% python3 -q
>>> import numpy as np
>>> from numpy import linalg as LA
>>> np.set_printoptions(suppress=True, linewidth=200)
>>> W0 = np.array([[3.0, 1.0, 0.0, 0.0],
...     [0.0, 3.0, 1.0, 0.0],
...     [0.0, 0.0, 3.0, 1.0],
...     [0.0, 0.0, 0.0, 3.0]])
>>> vec = np.array([1, -2, 3, -2])
>>> a = np.maximum(W0 @ vec, 0)
>>> W0.T @ a
array([ 3.,  1., 21.,  7.])
>>> np.maximum(W0 @ vec, 0) - np.maximum(-W0 @ vec, 0)
array([ 1., -3.,  7., -6.])
>>> W0 * (a > 1e-9)[:, None]
array([[3., 1., 0., 0.],
       [0., 0., 0., 0.],
       [0., 0., 3., 1.],
       [0., 0., 0., 0.]])
>>> np.round(np.sort(np.abs(LA.eigvals(W0))), 3)
array([3., 3., 3., 3.])
>>> np.allclose(W0 @ W0.T, W0.T @ W0)
False
>>> np.allclose(W0, W0.T)
False
>>> rng = np.random.default_rng(8111)
>>> lab = rng.permutation(4)
>>> A2 = W0[:, lab] * rng.choice([-1, 1], 4)
>>> A2
array([[-1.,  0., -0., -3.],
       [-3.,  0., -1., -0.],
       [-0.,  1., -3., -0.],
       [-0.,  3., -0., -0.]])
>>> left, _, VT = LA.svd(W0.T @ A2)
>>> np.round(left @ VT, 3) + 0
array([[ 0.,  0.,  0., -1.],
       [-1.,  0.,  0.,  0.],
       [ 0.,  0., -1.,  0.],
       [ 0.,  1.,  0.,  0.]])
>>> np.round(LA.lstsq(W0, A2)[0], 3) + 0
array([[ 0.,  0.,  0., -1.],
       [-1.,  0.,  0.,  0.],
       [ 0.,  0., -1.,  0.],
       [ 0.,  1.,  0.,  0.]])
>>> vec = np.array([-3, 1, -3, -1])
>>> y = A2 @ vec
>>> beta, lr = np.zeros(4), 1 / LA.norm(A2, 2) ** 2
>>> for i in range(50):
...     beta -= lr * A2.T @ (A2 @ beta - y)
...     if i % 10 == 0: print(i, round(LA.norm(A2 @ beta - y), 3))
... 
0 1.185
10 0.001
20 0.0
30 0.0
40 0.0
>>> round(float(LA.cond(A2)), 3)
1.721
>>> E = 0.5 ** np.abs(np.subtract.outer(np.arange(8), np.arange(8)))
>>> E.round(3)
array([[1.   , 0.5  , 0.25 , 0.125, 0.062, 0.031, 0.016, 0.008],
       [0.5  , 1.   , 0.5  , 0.25 , 0.125, 0.062, 0.031, 0.016],
       [0.25 , 0.5  , 1.   , 0.5  , 0.25 , 0.125, 0.062, 0.031],
       [0.125, 0.25 , 0.5  , 1.   , 0.5  , 0.25 , 0.125, 0.062],
       [0.062, 0.125, 0.25 , 0.5  , 1.   , 0.5  , 0.25 , 0.125],
       [0.031, 0.062, 0.125, 0.25 , 0.5  , 1.   , 0.5  , 0.25 ],
       [0.016, 0.031, 0.062, 0.125, 0.25 , 0.5  , 1.   , 0.5  ],
       [0.008, 0.016, 0.031, 0.062, 0.125, 0.25 , 0.5  , 1.   ]])
>>> np.round(LA.norm(E, "nuc"), 3)
np.float64(8.0)
>>> round(float(LA.norm(E[1], 1)), 3), np.round(LA.norm(E[1], np.inf), 3)
(2.484, np.float64(1.0))
>>> np.round(LA.norm(E, axis=0), 3)
array([1.155, 1.258, 1.283, 1.288, 1.288, 1.283, 1.258, 1.155])
>>> LA.norm(E, axis=1).argmax()
np.int64(3)
>>> np.round(LA.norm(E, axis=1), 3)
array([1.155, 1.258, 1.283, 1.288, 1.288, 1.283, 1.258, 1.155])
>>> round(float(LA.norm(E[1] - E[3])), 3)
1.205
>>> np.round(E[1] @ E[3], 3)
np.float64(0.896)
>>> round(LA.norm(E) ** 2 / LA.norm(E, 2) ** 2, 3)
np.float64(1.882)
